$ python -q
>>> import numpy as np
>>> np.set_printoptions(precision=3, suppress=True, linewidth=140)
>>> rd = lambda a: np.round(a, 3) + 0
>>> J = np.array([[0.0, 3.0, 3.0], [3.0, 0.0, 0.0], [3.0, 0.0, 0.0]])
>>> U, s, vt = np.linalg.svd(J)
>>> np.argmax(s[:-1] / (s[1:] + 1e-6)) + 1
np.int64(2)
>>> rd(s)
array([4.243, 4.243, 0.   ])
>>> Y = U[:, :2] @ np.diag(s[:2]) @ vt[:2]
>>> rd(np.abs(J - Y).max())
np.float64(0.0)
>>> rd(np.linalg.norm(J - Y, 2)), rd(s[2])
(np.float64(0.0), np.float64(0.0))
>>> rd(np.linalg.norm(J - Y) / np.linalg.norm(J))
np.float64(0.0)
>>> np.linalg.matrix_rank(J, rtol=0.05)
np.int64(2)
>>> hat = np.triu(np.array([[5, 3, 5], [0, 4, 4], [2, 1, 2]]), 1) + np.eye(3)
>>> Y = hat @ J @ np.linalg.inv(hat)
>>> rd(np.linalg.det(Y))
np.float64(0.0)
>>> hat @ J - J @ hat
array([[ 24.,   0., -12.],
       [ 12.,  -9., -15.],
       [  0.,  -9., -15.]])
>>> rd(np.poly(Y))
array([  1.,   0., -18.,   0.])
>>> np.trace(Y), np.trace(J)
(np.float64(0.0), np.float64(0.0))
>>> np.linalg.matrix_rank(Y)
np.int64(2)
>>> np.all(np.linalg.eigvalsh(J) > 0)
np.False_
>>> [round(float(np.linalg.det(J[:i, :i])), 2) + 0 for i in range(1, 4)]
[0.0, -9.0, 0.0]
>>> rd(np.linalg.norm(J, 2) / np.linalg.norm(J))
np.float64(0.707)
>>> [round(float(x), 3) for x in np.linalg.svd(J, compute_uv=False)[:3]]
[4.243, 4.243, 0.0]
>>> np.linalg.cond(J) > 100
np.True_
>>> K = np.array([[6.0, 5.0, 1.0], [0.0, -1.0, 1.0], [0.0, -1.0, -2.0]])
>>> f = np.array([1, 1])
>>> np.array([np.convolve(row, f, "same") for row in K])
array([[ 6., 11.,  6.],
       [ 0., -1.,  0.],
       [ 0., -1., -3.]])
>>> np.correlate(K[0], K[2], "full")
array([-12., -16.,  -7.,  -1.,   0.])
>>> x0 = np.array([2, 1, 2])
>>> (K * x0).sum(axis=1)
array([19.,  1., -5.])
>>> (K @ x0).argmax()
np.int64(0)
>>> np.sign((K @ x0).round(6))
array([ 1.,  1., -1.])
>>> np.linalg.norm(K @ x0) <= np.linalg.norm(K, 2) * np.linalg.norm(x0) + 1e-9
np.True_
>>> K @ np.ones(3)
array([12.,  0., -3.])
>>> K @ x0
array([19.,  1., -5.])
>>> np.einsum("ij,j->i", K, x0)
array([19.,  1., -5.])
>>> hat = np.triu(np.array([[0, 2, 1], [2, 3, 2], [2, 2, 2]]), 1) + np.eye(3)
>>> Y = hat @ K @ np.linalg.inv(hat)
>>> rd(np.poly(Y))
array([  1.,  -3., -15., -18.])
>>> np.trace(Y), np.trace(K)
(np.float64(3.0), np.float64(3.0))
>>> rd(np.linalg.det(Y))
np.float64(18.0)
>>> np.linalg.matrix_rank(Y)
np.int64(3)
>>> Y
array([[  6., -10.,  15.],
       [  0.,  -3.,   3.],
       [  0.,  -1.,   0.]])
>>> rng = np.random.default_rng(8049)
>>> X = np.array([[-1, -2, -4], [-1, -2, -4], [-4, 5, -5]]) * (rng.random((3, 3)) < 0.3)
>>> X
array([[ 0, -2, -4],
       [-1, -2,  0],
       [-4,  5,  0]])
>>> idx = rng.permutation(3)
>>> Y = X[:, idx] * rng.choice([-1, 1], 3)
>>> Y
array([[ 4,  2,  0],
       [ 0,  2,  1],
       [ 0, -5,  4]])
>>> U, _, vt = np.linalg.svd(X.T @ Y)
>>> rd(np.linalg.lstsq(X, Y)[0])
array([[ 0.,  0., -1.],
       [ 0., -1.,  0.],
       [-1.,  0.,  0.]])
>>> rd(U @ vt)
array([[ 0.,  0., -1.],
       [ 0., -1.,  0.],
       [-1.,  0.,  0.]])
>>> idx
array([2, 1, 0])
>>> t = np.radians(60)
>>> r_ = np.eye(3)
>>> r_[0, 0] = r_[1, 1] = np.cos(t)
>>> r_[0, 1], r_[1, 0] = -np.sin(t), np.sin(t)
>>> rd(r_)
array([[ 0.5  , -0.866,  0.   ],
       [ 0.866,  0.5  ,  0.   ],
       [ 0.   ,  0.   ,  1.   ]])
>>> Y = X @ r_.T
>>> rd(np.linalg.det(r_)), np.trace(r_)
(np.float64(1.0), np.float64(2.0))
>>> rd(np.abs(Y - X).max(axis=0))
array([2.33 , 5.964, 0.   ])
>>> rd(np.linalg.svd(X, compute_uv=False)), rd(np.linalg.svd(Y, compute_uv=False))
(array([6.798, 4.021, 1.902]), array([6.798, 4.021, 1.902]))
>>> rd(Y)
array([[ 1.732, -1.   , -4.   ],
       [ 1.232, -1.866,  0.   ],
       [-6.33 , -0.964,  0.   ]])
>>> f = np.array([1, -2, 1])
>>> Y = X + np.outer(f, np.eye(3)[2])
>>> rd(np.linalg.det(Y) / np.linalg.det(X)), rd(1 + np.linalg.solve(X, f)[2])
(np.float64(0.404), np.float64(0.404))
>>> blk = np.stack([X, -3 * X, X[::-1]])
>>> blk.shape
(3, 3, 3)
>>> np.einsum("bij,cij->bc", blk, blk)
array([[  66, -198,  -15],
       [-198,  594,   45],
       [ -15,   45,   66]])
>>> np.linalg.matrix_rank(blk)
array([3, 3, 3])
>>> rd(np.linalg.norm(blk, axis=(1, 2)))
array([ 8.124, 24.372,  8.124])
>>> x0 = np.array([3, 1, 2])
>>> rhs = X @ x0
>>> rhs
array([-10,  -5,  -7])
>>> rd(np.linalg.solve(X, rhs))
array([3., 1., 2.])
>>> rd(np.linalg.solve(X.T, X[1]))
array([0., 1., 0.])
>>> rd(np.linalg.solve(X, -3 * rhs))
array([-9., -3., -6.])
>>> M = np.load("m.npy")
>>> M
array([[176,  28, -98, -34, -16],
       [ 28, 164, -88,  10,  34],
       [-98, -88, 210,  -8, -97],
       [-34,  10,  -8, 105,  39],
       [-16,  34, -97,  39, 147]])
>>> Y = np.array([[2, 1], [0, 0], [1, 1], [2, 1], [1, 3]])
>>> np.vstack([M, Y.T]).shape
(7, 5)
>>> np.einsum("ik,kj->ij", M, Y)
array([[ 170,   -4],
       [  22,   52],
       [ -99, -187],
       [ 173,  180],
       [  96,  367]])
>>> np.einsum("ik,kj->ji", M, Y)
array([[ 170,   22,  -99,  173,   96],
       [  -4,   52, -187,  180,  367]])
>>> np.einsum("ij->j", M)
array([ 56, 148, -81, 112, 107])
>>> np.linalg.matrix_power(M, 2)
array([[ 42776,  17260, -38468,  -9114,   3964],
       [ 17260,  36680, -39034,   3768,  19052],
       [-38468, -39034,  70921,  -3851, -36365],
       [ -9114,   3768,  -3851,  13866,  11488],
       [  3964,  19052, -36365,  11488,  33951]])
>>> np.trace(M)
np.int64(802)
>>> rd(np.abs(np.linalg.eigvals(M)).max())
np.float64(366.199)
>>> np.allclose(M, M.T)
True
>>> (M + M.T) / 2
array([[176.,  28., -98., -34., -16.],
       [ 28., 164., -88.,  10.,  34.],
       [-98., -88., 210.,  -8., -97.],
       [-34.,  10.,  -8., 105.,  39.],
       [-16.,  34., -97.,  39., 147.]])
>>> Y = X / np.linalg.norm(X, axis=1, keepdims=True)
>>> G = Y @ Y.T
>>> rd(np.linalg.norm(Y, axis=1))
array([1., 1., 1.])
>>> (np.abs(G) > 0.9).astype(int)
array([[1, 0, 0],
       [0, 1, 0],
       [0, 0, 1]])
>>> np.argwhere(np.triu(np.abs(G) > 0.95, 1))
array([], shape=(0, 2), dtype=int64)
>>> E = np.array([[3.0, 0.0, 1.0], [0.0, 0.0, 2.0], [0.0, 0.0, -2.0]])
>>> E
array([[ 3.,  0.,  1.],
       [ 0.,  0.,  2.],
       [ 0.,  0., -2.]])
>>> # triangular: eigenvalues sit on the diagonal
>>> np.argsort(-np.linalg.norm(E, axis=0).round(6), kind="stable")[:3]
array([0, 2, 1])
>>> rd(np.linalg.norm(E, 2) / np.linalg.norm(E))
np.float64(0.816)
>>> np.linalg.matrix_rank(E, rtol=0.1)
np.int64(2)
